>>> import numpy as np
>>> from numpy import linalg as LA
>>> np.set_printoptions(precision=1, suppress=True, linewidth=140)
>>> W0 = np.load("block10.npy")
>>> W0
array([[0, 0, 0, 2, 0, 0],
       [0, 0, 0, 0, 0, 0],
       [1, 0, 0, 0, 0, 0],
       [0, 0, 0, 0, 0, 2],
       [0, 0, 0, 0, 0, 0],
       [0, 0, 0, 0, 3, 0]])
>>> U, s, Vh = LA.svd(W0)
>>> np.argmax(s[:-1] / (s[1:] + 1e-6)) + 1
np.int64(4)
>>> s
array([3., 2., 2., 1., 0., 0.])
>>> out = U[:, :4] @ np.diag(s[:4]) @ Vh[:4]
>>> LA.matrix_rank(out)
np.int64(4)
>>> round(float(LA.norm(W0 - out) / LA.norm(W0)), 1)
0.0
>>> out
array([[0., 0., 0., 2., 0., 0.],
       [0., 0., 0., 0., 0., 0.],
       [1., 0., 0., 0., 0., 0.],
       [0., 0., 0., 0., 0., 2.],
       [0., 0., 0., 0., 0., 0.],
       [0., 0., 0., 0., 3., 0.]])
>>> rk = LA.matrix_rank(W0)
>>> rk
np.int64(4)
>>> null = LA.svd(W0)[2][rk:].T
>>> [int(LA.matrix_rank(W0[:i])) for i in range(1, len(W0) + 1)]
[1, 1, 2, 3, 3, 4]
>>> np.allclose(W0 @ null, 0)
True
>>> null.shape
(6, 2)
>>> LA.norm(W0, axis=0)
array([1., 0., 0., 2., 3., 2.])
>>> W0[:, 4] @ W0[:, 1]
np.int64(0)
>>> W0 @ W0.T
array([[4, 0, 0, 0, 0, 0],
       [0, 0, 0, 0, 0, 0],
       [0, 0, 1, 0, 0, 0],
       [0, 0, 0, 4, 0, 0],
       [0, 0, 0, 0, 0, 0],
       [0, 0, 0, 0, 0, 9]])
>>> W0.T @ W0
array([[1, 0, 0, 0, 0, 0],
       [0, 0, 0, 0, 0, 0],
       [0, 0, 0, 0, 0, 0],
       [0, 0, 0, 4, 0, 0],
       [0, 0, 0, 0, 9, 0],
       [0, 0, 0, 0, 0, 4]])
>>> LA.pinv(W0)
array([[0. , 0. , 1. , 0. , 0. , 0. ],
       [0. , 0. , 0. , 0. , 0. , 0. ],
       [0. , 0. , 0. , 0. , 0. , 0. ],
       [0.5, 0. , 0. , 0. , 0. , 0. ],
       [0. , 0. , 0. , 0. , 0. , 0.3],
       [0. , 0. , 0. , 0.5, 0. , 0. ]])
>>> arr = np.loadtxt("run12.csv", delimiter=",")
>>> arr
array([[10.4,  9.7, 11.3,  9.6,  0.7],
       [ 8.9, 10.4,  9.3,  9. , -1.6],
       [ 8.7,  9.1, 10.5,  9. ,  1.3],
       [ 9.2,  9.6, 10.2, 11.9,  0.9],
       [10.3,  9. , 12. ,  9.5,  1.4],
       [11.3, 10.7, 12.5, 10. , -0.4],
       [11.6, 10.8, 10. ,  9.4, -0.3],
       [ 9.5,  9.1,  8.6, 10.9,  2.7],
       [ 8.1, 10.4, 11.7,  9.2, -0.3],
       [ 9.9, 10.7,  8.7,  9.8, -0.3],
       [11.4, 10.1, 11.4, 10.7,  0.3],
       [ 9.1, 10. , 10.7, 10.9, -0.9],
       [10.8, 10.6,  9.5, 10.9, -0.6],
       [ 9.8, 10.3,  9.8,  8.1, -0.1],
       [ 9.8, 10. ,  9.7,  9.7, -1.3],
       [12.6, 10.1,  7.8,  9.9,  0.3],
       [ 8.3, 11.2, 10.4,  9.7, -0.4],
       [ 8.9,  9.4, 10.8, 10.3,  0.1],
       [ 8.3, 10.6,  8.6,  9.2,  1.2],
       [10.3,  9.9, 10.7,  9.7, -0.8],
       [10.7, 11.1,  9.5,  9.9,  0.2],
       [ 9. , 10.1,  8.7, 11.2,  0.7],
       [ 9.4, 10. ,  9.7,  9.7, -0.4]])
>>> G = np.cov(arr, rowvar=False)
>>> np.median(arr, axis=0)
array([ 9.8, 10.1, 10. ,  9.7, -0.1])
>>> round(np.corrcoef(arr[:, 2], arr[:, 4])[0, 1], 1)
np.float64(-0.1)
>>> np.argsort(-arr.std(axis=0).round(6), kind="stable")
array([2, 0, 4, 3, 1])
>>> LA.eigvalsh(G)[::-1]
array([1.5, 1.4, 1.1, 0.6, 0.2])
